In [1]: import numpy as np

In [2]: np.set_printoptions(suppress=True, linewidth=140)

In [3]: A = np.load("layer16.npy")

In [4]: A.round(2)
Out[4]: 
array([[ 1.79,  0.01,  0.13,  0.33,  0.82],
       [ 0.13,  0.1 ,  0.97,  1.43, -1.  ],
       [-0.27, -1.66, -0.61,  0.82,  0.37],
       [ 0.6 ,  0.28, -1.51,  0.15, -1.13],
       [ 0.6 , -1.08,  0.64, -1.08, -0.95]])

In [5]: rng = np.random.default_rng(61)

In [6]: lab = rng.permutation(5)

In [7]: lab
Out[7]: array([4, 3, 0, 2, 1])

In [8]: B = A[lab][:, lab]

In [9]: np.allclose(B, A)
Out[9]: False

In [10]: np.round(np.trace(B), 2)
Out[10]: np.float64(0.48)

In [11]: u = np.array([2, 1, -3, -1])

In [12]: J = np.array([np.roll(u, i) for i in range(4)])

In [13]: J
Out[13]: 
array([[ 2,  1, -3, -1],
       [-1,  2,  1, -3],
       [-3, -1,  2,  1],
       [ 1, -3, -1,  2]])

In [14]: u = np.array([1, -2, -3, 2])

In [15]: B = J + np.outer(u, np.eye(4)[0])

In [16]: np.linalg.matrix_rank(B - J)
Out[16]: np.int64(1)

In [17]: assert J == J.T
ValueError: The truth value of an array with more than one element is ambiguous. Use a.any() or a.all()


In [18]: (J + J.T) / 2
Out[18]: 
array([[ 2.,  0., -3.,  0.],
       [ 0.,  2.,  0., -3.],
       [-3.,  0.,  2.,  0.],
       [ 0., -3.,  0.,  2.]])

In [19]: np.trace(J)
Out[19]: np.int64(8)

In [20]: np.round(np.linalg.det(J), 2)
Out[20]: np.float64(29.0)

In [21]: B = J[0, 0] * J[1:] - np.outer(J[1:, 0], J[0])

In [22]: B
Out[22]: 
array([[ 0,  5, -1, -7],
       [ 0,  1, -5, -1],
       [ 0, -7,  1,  5]])

In [23]: np.linalg.matrix_rank(B), np.linalg.matrix_rank(J)
Out[23]: (np.int64(3), np.int64(4))

In [24]: data = np.loadtxt("test0.csv", delimiter=",")

In [25]: data.round(2)
Out[25]: 
array([[ 0.84, -0.35, -0.07,  0.07],
       [-0.35,  0.22, -0.16,  0.15],
       [-0.07, -0.16,  0.97,  0.03],
       [ 0.07,  0.15,  0.03,  0.97]])

In [26]: np.round(np.linalg.norm(data, 2) / np.linalg.norm(data), 2)
Out[26]: np.float64(0.58)

In [27]: [round(float(x), 2) for x in np.linalg.svd(data, compute_uv=False)[:3]]
Out[27]: [1.0, 1.0, 1.0]

In [28]: np.linalg.cond(data) > 100
Out[28]: np.True_

In [29]: ev, V = np.linalg.eigh(data)

In [30]: vec = np.array([-2, 3, -3, 3])

In [31]: np.round(np.linalg.eigvalsh(data[1:, 1:]), 2)
Out[31]: array([0.16, 1.  , 1.  ])

In [32]: round(np.abs(data).sum(axis=1).max(), 2), np.abs(ev).max()
Out[32]: (np.float64(1.33), np.float64(1.0))

In [33]: np.round(V * np.maximum(ev, 0) @ V.T, 2)
Out[33]: 
array([[ 0.84, -0.35, -0.07,  0.07],
       [-0.35,  0.22, -0.16,  0.15],
       [-0.07, -0.16,  0.97,  0.03],
       [ 0.07,  0.15,  0.03,  0.97]])

In [34]: np.trace(data)
Out[34]: np.float64(3.0)

In [35]: np.allclose(data @ data.T, data.T @ data)
Out[35]: True

In [36]: np.round(data @ data, 2)
Out[36]: 
array([[ 0.84, -0.35, -0.07,  0.07],
       [-0.35,  0.22, -0.16,  0.15],
       [-0.07, -0.16,  0.97,  0.03],
       [ 0.07,  0.15,  0.03,  0.97]])

In [37]: np.round(np.sort(np.abs(np.linalg.eigvals(data))), 2) + 0
Out[37]: array([0., 1., 1., 1.])

In [38]: np.allclose(data, data.T)
Out[38]: True

In [39]: np.linalg.determinant(data)
AttributeError: module 'numpy.linalg' has no attribute 'determinant'


In [40]: B = data / np.sqrt((data ** 2).mean(axis=1, keepdims=True))

In [41]: np.round(np.linalg.norm(B, axis=1), 2)
Out[41]: array([2., 2., 2., 2.])

In [42]: np.round(data - data.mean(axis=1, keepdims=True), 2)
Out[42]: 
array([[ 0.72, -0.47, -0.19, -0.05],
       [-0.32,  0.25, -0.12,  0.19],
       [-0.26, -0.35,  0.78, -0.16],
       [-0.24, -0.15, -0.28,  0.66]])

In [43]: np.linalg.matrix_rank(data - data.mean(axis=1, keepdims=True))
Out[43]: np.int64(3)

In [44]: np.linalg.matrix_rank(B) == np.linalg.matrix_rank(data)
Out[44]: np.True_

In [45]: B[3].round(2)
Out[45]: array([0.14, 0.31, 0.06, 1.97])

In [46]: mat = np.load("m.npy")

In [47]: mat
Out[47]: 
array([[0, 0, 1, 0],
       [0, 0, 0, 0],
       [1, 0, 0, 0],
       [0, 0, 0, 0]])

In [48]: round(np.linalg.norm(mat[3], 1), 2), round(np.linalg.norm(mat[3], np.inf), 2)
Out[48]: (np.float64(0.0), np.float64(0.0))

In [49]: np.round(np.linalg.norm(mat[3] - mat[1]), 2)
Out[49]: np.float64(0.0)

In [50]: np.linalg.norm(mat, axis=1).argmax()
Out[50]: np.int64(0)

In [51]: np.linalg.norm(mat, axis=2)
AxisError: axis 2 is out of bounds for array of dimension 2


In [52]: Uu, sig, VT = np.linalg.svd(mat)

In [53]: V = VT[:(sig > 1e-8).sum()]

In [54]: vec = mat[2] + 5 * mat[0] + rng.integers(2) * np.eye(4)[0]

In [55]: vec
Out[55]: array([2., 0., 5., 0.])

In [56]: np.allclose(V.T @ V @ vec, vec)
Out[56]: True

In [57]: np.linalg.matrix_rank(np.vstack([mat, vec]))
Out[57]: np.int64(2)

In [58]: B = np.array([[3, 1, 1], [3, 2, 3], [1, 5, 1], [0, 5, 0]])

In [59]: np.einsum("ij,ij->", mat, B)
ValueError: operands could not be broadcast together with remapped shapes [original->remapped]: (4,4)->(4,4) (4,3)->(4,3) 


In [60]: np.einsum("ij,ij->i", mat, mat)
Out[60]: array([1, 0, 1, 0])

In [61]: np.linalg.matrix_rank(mat @ B)
Out[61]: np.int64(2)

In [62]: np.vstack([mat, B.T]).shape
Out[62]: (7, 4)

In [63]: mat @ B
Out[63]: 
array([[1, 5, 1],
       [0, 0, 0],
       [3, 1, 1],
       [0, 0, 0]])

In [64]: B @ mat
ValueError: matmul: Input operand 1 has a mismatch in its core dimension 0, with gufunc signature (n?,k),(k,m?)->(n?,m?) (size 4 is different from 3)
